In [1]: import numpy as np

In [2]: from numpy import linalg as LA

In [3]: np.set_printoptions(precision=2, suppress=True, linewidth=160)

In [4]: tidy = lambda a: np.round(a, 2) + 0

In [5]: A = 0.5 ** np.abs(np.subtract.outer(np.arange(4), np.arange(4)))

In [6]: tidy(A)
Out[6]: 
array([[1.  , 0.5 , 0.25, 0.12],
       [0.5 , 1.  , 0.5 , 0.25],
       [0.25, 0.5 , 1.  , 0.5 ],
       [0.12, 0.25, 0.5 , 1.  ]])

In [7]: w, vecs = LA.eigh(A)

In [8]: tidy(w)
Out[8]: array([0.37, 0.54, 1.  , 2.09])

In [9]: print(tidy(np.abs(vecs[:, -1])))
[0.44 0.56 0.56 0.44]

In [10]: tidy(vecs.T @ vecs)
Out[10]: 
array([[1., 0., 0., 0.],
       [0., 1., 0., 0.],
       [0., 0., 1., 0.],
       [0., 0., 0., 1.]])

In [11]: x = np.array([1, -4, 5, 8])

In [12]: a = np.maximum(A @ x, 0)

In [13]: tidy(np.maximum(A @ (3 * x), 0))
Out[13]: array([ 3.75,  3.  , 21.75, 28.88])

In [14]: print(tidy(A * (a > 1e-9)[:, None]))
[[1.   0.5  0.25 0.12]
 [0.5  1.   0.5  0.25]
 [0.25 0.5  1.   0.5 ]
 [0.12 0.25 0.5  1.  ]]

In [15]: tidy(A.T @ a)
Out[15]: array([ 4.77,  7.66, 12.88, 13.66])

In [16]: tidy(np.maximum(A @ x, 0) - np.maximum(-A @ x, 0))
Out[16]: array([1.25, 1.  , 7.25, 9.62])

In [17]: proj = np.triu(np.array([[0, 0, 0, 3], [3, 2, 3, 0], [0, 0, 3, 1], [3, 2, 1, 1]]), 1) + np.eye(4)

In [18]: A2 = proj @ A @ LA.inv(proj)

In [19]: tidy(A2)
Out[19]: 
array([[ 1.38,  1.25, -2.  ,  1.  ],
       [ 1.25,  2.5 , -4.  ,  2.  ],
       [ 0.38,  0.75, -0.75,  1.12],
       [ 0.12,  0.25, -0.25,  0.88]])

In [20]: np.trace(A2), np.trace(A)
Out[20]: (np.float64(4.0), np.float64(4.0))

In [21]: x = np.array([-2, -3, -2, -2])

In [22]: target = A @ x

In [23]: target
Out[23]: array([-4.25, -5.5 , -5.  , -4.  ])

In [24]: tidy(LA.solve(A, target))
Out[24]: array([-2., -3., -2., -2.])

In [25]: tidy(LA.solve(A, -3 * target))
Out[25]: array([6., 9., 6., 6.])

In [26]: w, vecs = LA.eig(A)

In [27]: tidy(A @ vecs[:, 0] - w[0] * vecs[:, 0])
Out[27]: array([0., 0., 0., 0.])

In [28]: print(tidy(w))
[2.09 1.   0.54 0.38]

In [29]: tidy(np.prod(w))
Out[29]: np.float64(0.42)

In [30]: data = np.array([[0.8, -0.6, -0.6],
    ...:     [1.0, -1.3, -1.6],
    ...:     [0.8, -0.8, -1.7],
    ...:     [-0.1, 0.5, 1.9],
    ...:     [0.3, -0.1, 0.5]])

In [31]: data
Out[31]: 
array([[ 0.8, -0.6, -0.6],
       [ 1. , -1.3, -1.6],
       [ 0.8, -0.8, -1.7],
       [-0.1,  0.5,  1.9],
       [ 0.3, -0.1,  0.5]])

In [32]: A2 = data / np.sqrt((data ** 2).mean(axis=1, keepdims=True))

In [33]: tidy(data - data.mean(axis=1, keepdims=True))
Out[33]: 
array([[ 0.93, -0.47, -0.47],
       [ 1.63, -0.67, -0.97],
       [ 1.37, -0.23, -1.13],
       [-0.87, -0.27,  1.13],
       [ 0.07, -0.33,  0.27]])

In [34]: LA.matrix_rank(A2) == LA.matrix_rank(data)
Out[34]: np.True_

In [35]: rng = np.random.default_rng(44593)

In [36]: labels = rng.permutation(3)

In [37]: A2 = data[:, labels] * rng.choice([-1, 1], 3)

In [38]: A2
Out[38]: 
array([[ 0.6, -0.6, -0.8],
       [ 1.6, -1.3, -1. ],
       [ 1.7, -0.8, -0.8],
       [-1.9,  0.5,  0.1],
       [-0.5, -0.1, -0.3]])

In [39]: Uu, _, VT = LA.svd(data.T @ A2)

In [40]: labels
Out[40]: array([2, 1, 0])

In [41]: x = np.array([-2, -3, 0])

In [42]: target = A2 @ x

In [43]: print(tidy(LA.pinv(A2) @ A2))
[[1. 0. 0.]
 [0. 1. 0.]
 [0. 0. 1.]]

In [44]: try:
    ...:     LA.solve(A2, target)
    ...: except LA.LinAlgError as e:
    ...:     print("failed:", e)
    ...: 
failed: Last 2 dimensions of the array must be square

In [45]: print(tidy(LA.solve(A2.T @ A2, A2.T @ target)))
[-2. -3.  0.]

In [46]: target = target + 0.3 * rng.normal(size=5)

In [47]: print(tidy(target))
[ 0.16  0.83 -0.45  2.32  0.6 ]

In [48]: c, *_ = LA.lstsq(A2, target)

In [49]: tidy(A2.T @ (target - A2 @ c))
Out[49]: array([0., 0., 0.])

In [50]: print(tidy(c))
[-1.71 -2.88  0.3 ]

In [51]: proj = data @ LA.solve(data.T @ data, data.T)

In [52]: print(np.allclose(proj @ proj, proj))
True

In [53]: tidy(np.trace(proj))
Out[53]: np.float64(3.0)

In [54]: tidy(np.diag(proj))
Out[54]: array([0.48, 0.98, 0.63, 0.68, 0.23])

In [55]: tidy(proj @ data[:, 0])
Out[55]: array([ 0.8,  1. ,  0.8, -0.1,  0.3])

In [56]: X = np.loadtxt("sample4.csv", delimiter=",")

In [57]: tidy(X)
Out[57]: 
array([[-0.94, -0.3 ],
       [ 0.34, -0.75],
       [-0.04,  0.6 ]])

In [58]: A2 = X + rng.integers(-2, 3, (3, 1)) @ rng.integers(-2, 3, (1, 2))

In [59]: tidy(A2)
Out[59]: 
array([[-1.94,  1.7 ],
       [ 2.34, -4.75],
       [ 1.96, -3.4 ]])

In [60]: print(LA.matrix_rank(A2 - X, tol=1e-8))
1

In [61]: A2 - X
Out[61]: 
array([[-1.,  2.],
       [ 2., -4.],
       [ 2., -4.]])

In [62]: print(tidy(LA.svd(A2 - X, compute_uv=False)))
[6.71 0.  ]

In [63]: np.abs(A2 - X).sum(axis=1)
Out[63]: array([3., 6., 6.])

In [64]: proj = X @ LA.solve(X.T @ X, X.T)

In [65]: tidy(proj @ X[:, 0])
Out[65]: array([-0.94,  0.34, -0.04])

In [66]: LA.matrix_rank(np.eye(3) - proj)
Out[66]: np.int64(1)

In [67]: np.trace(proj)
Out[67]: np.float64(2.0)
